$ python -q
>>> import numpy as np
>>> import numpy.linalg as la
>>> np.set_printoptions(precision=2, suppress=True, linewidth=140)
>>> rd = lambda a: np.round(a, 2) + 0
>>> A = np.load("case6.npy")
>>> A
array([[ -0.21,   7.11,  47.68,   1.51],
       [  1.85, -20.41, -36.59,   1.6 ],
       [ -3.08,   9.39, -24.27,  -3.85],
       [-18.07, -12.34, -51.07,  -0.41],
       [ -4.44, -15.42,   0.24,  -2.37],
       [-10.71, -18.66,  63.25,   2.59],
       [  4.74, -13.57,   0.39,  -8.47],
       [  6.26, -13.06, -13.06,   1.56],
       [  7.72,   8.26,  -4.06,   7.04],
       [  8.04,   9.17, -39.18,  10.77],
       [ -6.63,  21.17,   0.9 ,  -5.01],
       [ 13.39,   3.8 ,   3.85,  -7.18],
       [ -0.01, -18.34,   0.88, -10.51],
       [-10.47,  -6.26, -11.43,  -6.7 ]])
>>> def softmax(z):
...     e = np.exp(z - z.max(axis=-1, keepdims=True))
...     return e / e.sum(axis=-1, keepdims=True)
... 
>>> rd(softmax(A[5] + -1))
array([0., 0., 1., 0.])
>>> rd(softmax(10 * A[5]))
array([0., 0., 1., 0.])
>>> scores = A @ A.T / np.sqrt(4)
>>> softmax(scores)[5] @ A
array([-10.71, -18.66,  63.25,   2.59])
>>> softmax(scores).round(6).argmax(axis=1)
array([ 5,  3,  3,  3,  5,  5, 12,  1,  9,  9, 10, 11, 12,  3])
>>> w1 = np.array([[-1, -1, 2], [2, 5, -4], [2, 5, -1], [1, 1, 1]])
>>> beta = np.array([-1, 3, 5])
>>> H = np.maximum(A @ w1 + beta, 0)
>>> (H > 0).astype(int)
array([[1, 1, 0],
       [0, 0, 1],
       [0, 0, 0],
       [0, 0, 1],
       [0, 0, 1],
       [1, 1, 0],
       [0, 0, 1],
       [0, 0, 1],
       [1, 1, 0],
       [0, 0, 1],
       [1, 1, 0],
       [0, 1, 1],
       [0, 0, 1],
       [0, 0, 1]])
>>> rd((H > 0).mean(axis=0))
array([0.29, 0.36, 0.64])
>>> basis = np.array([[3, 3, 0], [3, 5, -3], [2, 2, 3]])
>>> w1 @ basis
array([[ -2,  -4,   9],
       [ 13,  23, -27],
       [ 19,  29, -18],
       [  8,  10,   0]])
